% ipython --no-banner

In [1]: import numpy as np

In [2]: np.set_printoptions(precision=2, suppress=True, linewidth=100, legacy="1.25")

In [3]: Y = np.array([[0, 2, 1, 2, -2],
   ...:     [2, 1, -2, -1, 2],
   ...:     [3, 0, 0, -3, 2],
   ...:     [0, -3, 0, 2, 2],
   ...:     [1, -2, -3, 1, -3]])

In [4]: E = np.triu(Y, 1)

In [5]: E
Out[5]: 
array([[ 0,  2,  1,  2, -2],
       [ 0,  0, -2, -1,  2],
       [ 0,  0,  0, -3,  2],
       [ 0,  0,  0,  0,  2],
       [ 0,  0,  0,  0,  0]])

In [6]: # triangular

In [7]: Uu, sig, Vt = np.linalg.svd(E)

In [8]: sig
Out[8]: array([5.52, 2.  , 1.68, 1.29, 0.  ])

In [9]: Y = Uu[:, :4] @ np.diag(sig[:4]) @ Vt[:4]

In [10]: print(np.linalg.matrix_rank(Y))
4

In [11]: np.round(np.linalg.norm(E - Y) / np.linalg.norm(E), 2)
Out[11]: 0.0

In [12]: np.linalg.matrix_rank(E, rtol=0.05)
Out[12]: 4

In [13]: round(np.linalg.norm(E - Y, 2), 2), sig[4]
Out[13]: (0.0, 0.0)

In [14]: Y.round(2) + 0
Out[14]: 
array([[ 0.,  2.,  1.,  2., -2.],
       [ 0.,  0., -2., -1.,  2.],
       [ 0.,  0.,  0., -3.,  2.],
       [ 0.,  0.,  0.,  0.,  2.],
       [ 0.,  0.,  0.,  0.,  0.]])

In [15]: hat = np.triu(np.array([[-2, -1, 1, 1, -1],
    ...:     [-1, -2, 2, 0, -1],
    ...:     [-2, 0, 1, -2, -2],
    ...:     [0, -2, -2, 0, 1],
    ...:     [2, 0, 1, 2, 1]]), 1) + np.eye(5)

In [16]: Y = hat @ E @ np.linalg.inv(hat)

In [17]: np.trace(Y), np.trace(E)
Out[17]: (0.0, 0)

In [18]: round(np.linalg.det(Y), 2)
Out[18]: 0.0

In [19]: np.allclose(E @ E.T, E.T @ E)
Out[19]: False

In [20]: E @ E
Out[20]: 
array([[ 0,  0, -4, -5, 10],
       [ 0,  0,  0,  6, -6],
       [ 0,  0,  0,  0, -6],
       [ 0,  0,  0,  0,  0],
       [ 0,  0,  0,  0,  0]])

In [21]: np.round(np.linalg.det(E), 2)
Out[21]: 0.0

In [22]: (E + E.T) / 2
Out[22]: 
array([[ 0. ,  1. ,  0.5,  1. , -1. ],
       [ 1. ,  0. , -1. , -0.5,  1. ],
       [ 0.5, -1. ,  0. , -1.5,  1. ],
       [ 1. , -0.5, -1.5,  0. ,  1. ],
       [-1. ,  1. ,  1. ,  1. ,  0. ]])

In [23]: print(np.allclose(E, E.T))
False

In [24]: (E - E.T) / 2
Out[24]: 
array([[ 0. ,  1. ,  0.5,  1. , -1. ],
       [-1. ,  0. , -1. , -0.5,  1. ],
       [-0.5,  1. ,  0. , -1.5,  1. ],
       [-1. ,  0.5,  1.5,  0. ,  1. ],
       [ 1. , -1. , -1. , -1. ,  0. ]])

In [25]: Uu, sig, Vt = np.linalg.svd(E)

In [26]: vecs = Vt[:(sig > 1e-8).sum()]

In [27]: rng = np.random.default_rng(8376)

In [28]: x = E[1] + 5 * E[0] + rng.integers(2) * np.eye(5)[0]

In [29]: print(x)
[ 1. 10.  3.  9. -8.]

In [30]: np.diag(vecs.T @ vecs)
Out[30]: array([0., 1., 1., 1., 1.])

In [31]: round(np.linalg.norm(x - vecs.T @ vecs @ x), 2)
Out[31]: 1.0

In [32]: print(np.allclose(vecs.T @ vecs @ x, x))
False

In [33]: np.round(vecs.T @ vecs, 2) + 0
Out[33]: 
array([[0., 0., 0., 0., 0.],
       [0., 1., 0., 0., 0.],
       [0., 0., 1., 0., 0.],
       [0., 0., 0., 1., 0.],
       [0., 0., 0., 0., 1.]])

In [34]: np.linalg.matrix_rank(np.vstack([E, x]))
Out[34]: 5

In [35]: x = np.array([-3, 0, 0, -1, -3])

In [36]: h1 = np.maximum(E @ x, 0)

In [37]: print(E * (h1 > 1e-9)[:, None])
[[ 0  2  1  2 -2]
 [ 0  0  0  0  0]
 [ 0  0  0  0  0]
 [ 0  0  0  0  0]
 [ 0  0  0  0  0]]

In [38]: np.maximum(E @ (3 * x), 0)
Out[38]: array([12,  0,  0,  0,  0])

In [39]: E.T @ h1
Out[39]: array([ 0,  8,  4,  8, -8])

In [40]: M = np.load("arr.npy")

In [41]: M
Out[41]: 
array([[-2.99, -2.01, -0.08, -1.91,  0.  ,  2.94,  2.89,  2.05],
       [-3.  , -2.09, -0.01, -2.  ,  0.05,  2.96,  2.87,  2.02],
       [-2.95, -2.01,  0.02, -2.02, -0.05,  2.91,  2.99,  2.04],
       [-2.96, -1.99,  0.05, -2.  , -0.04,  3.04,  3.04,  1.93],
       [-3.06, -1.92, -0.1 , -1.99, -0.03,  2.93,  2.98,  1.99],
       [-3.03, -1.96,  0.01, -2.03,  0.06,  3.08,  3.01,  1.98],
       [-3.  , -1.99, -0.01, -1.96,  0.07,  2.99,  2.99,  1.94],
       [-2.92, -1.98,  0.06, -2.03,  0.06,  3.03,  3.07,  1.99],
       [-3.06, -2.09, -0.07, -2.01, -0.01,  3.04,  2.96,  2.01],
       [-2.95, -2.02, -0.03, -2.01, -0.03,  2.99,  3.04,  2.  ],
       [-2.95, -1.92,  0.04, -1.95,  0.02,  3.  ,  3.01,  2.04],
       [-0.95, -1.01, -0.03,  2.02, -3.02, -3.04,  0.05,  2.89],
       [-1.06, -0.97, -0.02,  1.97, -3.08, -2.93,  0.02,  3.06],
       [-0.97, -1.08, -0.11,  1.95, -3.06, -3.01,  0.05,  2.95],
       [-0.92, -1.03,  0.06,  1.95, -2.99, -3.05,  0.01,  2.99],
       [-0.99, -1.05,  0.07,  2.  , -3.03, -3.04,  0.06,  2.97],
       [-0.99, -1.08,  0.03,  1.97, -2.87, -3.07,  0.06,  2.94],
       [-1.06, -0.91,  0.02,  1.98, -3.01, -2.96,  0.09,  2.97],
       [-1.03, -0.98,  0.07,  2.03, -2.99, -2.98, -0.06,  3.01],
       [-1.02, -0.96,  0.08,  1.99, -3.07, -3.  , -0.07,  3.05],
       [-0.93, -0.94,  0.01,  1.91, -3.06, -3.05, -0.13,  2.98],
       [-0.94, -0.94,  0.01,  1.95, -3.02, -2.96,  0.12,  2.93]])

In [42]: np.allclose(E[:-1].T @ np.linalg.lstsq(E[:-1].T, E[-1])[0], E[-1])
Out[42]: True

In [43]: np.round(E @ np.linalg.pinv(E) @ E, 2) + 0
Out[43]: 
array([[ 0.,  2.,  1.,  2., -2.],
       [ 0.,  0., -2., -1.,  2.],
       [ 0.,  0.,  0., -3.,  2.],
       [ 0.,  0.,  0.,  0.,  2.],
       [ 0.,  0.,  0.,  0.,  0.]])

In [44]: np.unique(E.round(6), axis=0).shape
Out[44]: (5, 5)

In [45]: np.linalg.lstsq(E[:-1].T, E[-1])[2]
Out[45]: 4

In [46]: np.argsort(-np.linalg.norm(M, axis=0).round(6), kind="stable")[:3]
Out[46]: array([5, 7, 0])

In [47]: round(np.linalg.norm(M, 2) / np.linalg.norm(M), 2)
Out[47]: 0.74

In [48]: np.linalg.matrix_rank(M, rtol=0.1)
Out[48]: 2

In [49]: print(np.abs(np.linalg.svd(M)[2][-1]))
[0.53 0.03 0.38 0.31 0.27 0.3  0.08 0.56]

In [50]: hat = M @ np.linalg.solve(M.T @ M, M.T)

In [51]: hat @ M[:, 3]
Out[51]: 
array([-1.91, -2.  , -2.02, -2.  , -1.99, -2.03, -1.96, -2.03, -2.01, -2.01, -1.95,  2.02,  1.97,
        1.95,  1.95,  2.  ,  1.97,  1.98,  2.03,  1.99,  1.91,  1.95])

In [52]: np.allclose(hat @ hat, hat)
Out[52]: True

In [53]: round(float(np.trace(hat)), 2)
Out[53]: 8.0

In [54]: Y = np.c_[M[:, :1] @ np.array([[1]]), np.array([0, -3, 1, 0, -3, 3, 3, -3, 2, -2, 2, 2, 2, -2, -1, 3, 2, 2, 3, -3, -2, 0])]

In [55]: Y
Out[55]: 
array([[-2.99,  0.  ],
       [-3.  , -3.  ],
       [-2.95,  1.  ],
       [-2.96,  0.  ],
       [-3.06, -3.  ],
       [-3.03,  3.  ],
       [-3.  ,  3.  ],
       [-2.92, -3.  ],
       [-3.06,  2.  ],
       [-2.95, -2.  ],
       [-2.95,  2.  ],
       [-0.95,  2.  ],
       [-1.06,  2.  ],
       [-0.97, -2.  ],
       [-0.92, -1.  ],
       [-0.99,  3.  ],
       [-0.99,  2.  ],
       [-1.06,  2.  ],
       [-1.03,  3.  ],
       [-1.02, -3.  ],
       [-0.93, -2.  ],
       [-0.94,  0.  ]])

In [56]: np.round(np.linalg.lstsq(M, Y[:, 0])[0], 2) + 0
Out[56]: array([1., 0., 0., 0., 0., 0., 0., 0.])

In [57]: np.linalg.matrix_rank(Y)
Out[57]: 2

In [58]: np.linalg.matrix_rank(np.c_[M, Y])
Out[58]: 9

In [59]: print(np.round(np.linalg.norm(Y - M @ np.linalg.lstsq(M, Y)[0], axis=0), 2) + 0)
[0.   7.87]

In [60]: Uu, sig, Vt = np.linalg.svd(M)

In [61]: print(sig)
[20.81 18.84  0.31  0.3   0.26  0.21  0.14  0.11]

In [62]: np.argmax(sig[:-1] / (sig[1:] + 1e-6)) + 1
Out[62]: 2

In [63]: Y = Uu[:, :2] @ np.diag(sig[:2]) @ Vt[:2]

In [64]: print(round(float(np.linalg.norm(M - Y, 2)), 2), round(sig[2], 2))
0.31 0.31

In [65]: np.round(np.linalg.norm(M - Y) / np.linalg.norm(M), 2)
Out[65]: 0.02

In [66]: data = np.loadtxt("case5.csv", delimiter=",")

In [67]: data
Out[67]: 
array([[-2.1 , -2.27,  0.62],
       [ 2.65, -2.75,  1.24],
       [-1.98, -0.7 , -2.86],
       [-2.12,  0.1 ,  3.67],
       [ 0.73,  1.8 ,  1.14]])

In [68]: hat = data @ np.linalg.solve(data.T @ data, data.T)

In [69]: np.linalg.matrix_rank(np.eye(5) - hat)
Out[69]: 2

In [70]: np.round((np.eye(5) - hat) @ data, 2) + 0
Out[70]: 
array([[0., 0., 0.],
       [0., 0., 0.],
       [0., 0., 0.],
       [0., 0., 0.],
       [0., 0., 0.]])

In [71]: np.round(np.linalg.eigvalsh(hat), 2) + 0
Out[71]: array([0., 0., 1., 1., 1.])

In [72]: np.diag(hat)
Out[72]: array([0.55, 0.85, 0.54, 0.78, 0.28])

In [73]: np.trace(hat)
Out[73]: 3.0

In [74]: A = np.array([[1.0, 2.0, 0.0, 0.0, 0.0, 0.0],
    ...:     [2.0, 1.0, 2.0, 0.0, 0.0, 0.0],
    ...:     [0.0, 2.0, 1.0, 2.0, 0.0, 0.0],
    ...:     [0.0, 0.0, 2.0, -1.0, 2.0, 0.0],
    ...:     [0.0, 0.0, 0.0, 2.0, 2.0, 2.0],
    ...:     [0.0, 0.0, 0.0, 0.0, 2.0, 0.0]])

In [75]: W1 = np.array([[3, 3, 2, -1, -3],
    ...:     [3, -2, 1, -3, 3],
    ...:     [0, -1, 3, -1, 2],
    ...:     [3, -2, 0, -3, 0],
    ...:     [3, 3, -1, 0, -3],
    ...:     [-3, -2, -2, 0, -2]])

In [76]: coef = np.array([1, 1, 0, 1, 1])

In [77]: hid = np.maximum(A @ W1 + coef, 0)

In [78]: print(np.linalg.matrix_rank(hid))
5

In [79]: (hid > 0).mean(axis=0)
Out[79]: array([1.  , 0.5 , 0.67, 0.33, 0.5 ])

In [80]: Z = np.array([[0, 1], [0, 1], [1, 0], [2, 1], [3, 0]])

In [81]: W1 @ Z
Out[81]: 
array([[ -9,   5],
       [  4,  -2],
       [  7,  -2],
       [ -6,  -2],
       [-10,   6],
       [ -8,  -5]])

In [82]: def softmax(z):
    ...:     e = np.exp(z - z.max(axis=-1, keepdims=True))
    ...:     return e / e.sum(axis=-1, keepdims=True)
    ...: 

In [83]: softmax(A[2])
Out[83]: array([0.05, 0.36, 0.13, 0.36, 0.05, 0.05])

In [84]: scores = A @ A.T / np.sqrt(6)

In [85]: softmax(scores).round(6).argmax(axis=1)
Out[85]: array([0, 1, 2, 3, 4, 3])

In [86]: softmax(scores + np.triu(np.full(scores.shape, -np.inf), 1))
Out[86]: 
array([[1.  , 0.  , 0.  , 0.  , 0.  , 0.  ],
       [0.11, 0.89, 0.  , 0.  , 0.  , 0.  ],
       [0.1 , 0.1 , 0.79, 0.  , 0.  , 0.  ],
       [0.02, 0.11, 0.02, 0.85, 0.  , 0.  ],
       [0.01, 0.01, 0.04, 0.02, 0.93, 0.  ],
       [0.05, 0.05, 0.05, 0.28, 0.28, 0.28]])

In [87]: Y = A[0, 0] * A[1:] - np.outer(A[1:, 0], A[0])

In [88]: Y
Out[88]: 
array([[ 0., -3.,  2.,  0.,  0.,  0.],
       [ 0.,  2.,  1.,  2.,  0.,  0.],
       [ 0.,  0.,  2., -1.,  2.,  0.],
       [ 0.,  0.,  0.,  2.,  2.,  2.],
       [ 0.,  0.,  0.,  0.,  2.,  0.]])

In [89]: print(A[:, 0] / A[0, 0])
[1. 2. 0. 0. 0. 0.]

In [90]: np.linalg.matrix_rank(Y), np.linalg.matrix_rank(A)
Out[90]: (5, 6)

In [91]: feats = np.array([[1.0, -0.1, 0.4, -1.5, 1.5, -1.5],
    ...:     [1.6, -1.9, -1.1, -1.0, 1.0, 1.3],
    ...:     [-0.5, 1.4, -1.4, 0.5, 1.3, 1.2],
    ...:     [-0.1, -1.6, 0.3, 0.3, -2.2, 1.1],
    ...:     [-2.1, 0.7, 0.3, -1.9, -1.5, 0.8],
    ...:     [0.05, -1.46, 0.36, 0.44, -2.19, 0.68]])

In [92]: print(feats)
[[ 1.   -0.1   0.4  -1.5   1.5  -1.5 ]
 [ 1.6  -1.9  -1.1  -1.    1.    1.3 ]
 [-0.5   1.4  -1.4   0.5   1.3   1.2 ]
 [-0.1  -1.6   0.3   0.3  -2.2   1.1 ]
 [-2.1   0.7   0.3  -1.9  -1.5   0.8 ]
 [ 0.05 -1.46  0.36  0.44 -2.19  0.68]]

In [93]: lab = rng.permutation(6)

In [94]: Y = feats[:, lab] * rng.choice([-1, 1], 6)

In [95]: Y
Out[95]: 
array([[-1.5 , -0.1 ,  1.  , -1.5 ,  1.5 , -0.4 ],
       [ 1.3 , -1.9 ,  1.6 , -1.  ,  1.  ,  1.1 ],
       [ 1.2 ,  1.4 , -0.5 , -1.3 , -0.5 ,  1.4 ],
       [ 1.1 , -1.6 , -0.1 ,  2.2 , -0.3 , -0.3 ],
       [ 0.8 ,  0.7 , -2.1 ,  1.5 ,  1.9 , -0.3 ],
       [ 0.68, -1.46,  0.05,  2.19, -0.44, -0.36]])

In [96]: Uu, _, Vt = np.linalg.svd(feats.T @ Y)

In [97]: np.round(np.linalg.lstsq(feats, Y)[0], 2) + 0
Out[97]: 
array([[ 0.,  0.,  1.,  0.,  0.,  0.],
       [ 0.,  1.,  0.,  0.,  0.,  0.],
       [ 0.,  0.,  0.,  0.,  0., -1.],
       [ 0.,  0.,  0.,  0., -1.,  0.],
       [ 0.,  0.,  0., -1.,  0.,  0.],
       [ 1.,  0.,  0.,  0.,  0.,  0.]])

In [98]: u = np.array([3, 2, 1])

In [99]: np.cross(feats[3, :3], feats[4, :3])
Out[99]: array([-0.69, -0.6 , -3.43])

In [100]: np.polyval(u, feats[3])
Out[100]: array([ 0.83,  5.48,  1.87,  1.87, 11.12,  6.83])

In [101]: u = np.array([4, 4, 0, 4, 1, 4])

In [102]: Y = A + np.outer(u, np.eye(6)[5])

In [103]: np.linalg.matrix_rank(Y - A)
Out[103]: 1

In [104]: round(np.linalg.det(Y) / np.linalg.det(A), 2), round(float(1 + np.linalg.solve(A, u)[5]), 2)
Out[104]: (0.34, 0.34)

In [105]: np.linalg.matrix_rank(np.linalg.inv(Y) - np.linalg.inv(A), tol=1e-8)
Out[105]: 1

In [106]: K = -3 * np.eye(7) + np.eye(7, k=1)

In [107]: K
Out[107]: 
array([[-3.,  1.,  0.,  0.,  0.,  0.,  0.],
       [ 0., -3.,  1.,  0.,  0.,  0.,  0.],
       [ 0.,  0., -3.,  1.,  0.,  0.,  0.],
       [ 0.,  0.,  0., -3.,  1.,  0.,  0.],
       [ 0.,  0.,  0.,  0., -3.,  1.,  0.],
       [ 0.,  0.,  0.,  0.,  0., -3.,  1.],
       [ 0.,  0.,  0.,  0.,  0.,  0., -3.]])

In [108]: # triangular, det is the product of the diagonal

In [109]: print(np.allclose(K, K.T))
False

In [110]: (K + K.T) / 2
Out[110]: 
array([[-3. ,  0.5,  0. ,  0. ,  0. ,  0. ,  0. ],
       [ 0.5, -3. ,  0.5,  0. ,  0. ,  0. ,  0. ],
       [ 0. ,  0.5, -3. ,  0.5,  0. ,  0. ,  0. ],
       [ 0. ,  0. ,  0.5, -3. ,  0.5,  0. ,  0. ],
       [ 0. ,  0. ,  0. ,  0.5, -3. ,  0.5,  0. ],
       [ 0. ,  0. ,  0. ,  0. ,  0.5, -3. ,  0.5],
       [ 0. ,  0. ,  0. ,  0. ,  0. ,  0.5, -3. ]])

In [111]: np.round(np.abs(np.linalg.eigvals(K)).max(), 2)
Out[111]: 3.0

In [112]: K @ K
Out[112]: 
array([[ 9., -6.,  1.,  0.,  0.,  0.,  0.],
       [ 0.,  9., -6.,  1.,  0.,  0.,  0.],
       [ 0.,  0.,  9., -6.,  1.,  0.,  0.],
       [ 0.,  0.,  0.,  9., -6.,  1.,  0.],
       [ 0.,  0.,  0.,  0.,  9., -6.,  1.],
       [ 0.,  0.,  0.,  0.,  0.,  9., -6.],
       [ 0.,  0.,  0.,  0.,  0.,  0.,  9.]])

In [113]: K.inv()
---------------------------------------------------------------------------
AttributeError                            Traceback (most recent call last)
Cell In[113], line 1
----> 1 K.inv()

AttributeError: 'numpy.ndarray' object has no attribute 'inv'

In [114]: np.trace(K)
Out[114]: -21.0

In [115]: print(np.allclose(K @ K.T, K.T @ K))
False
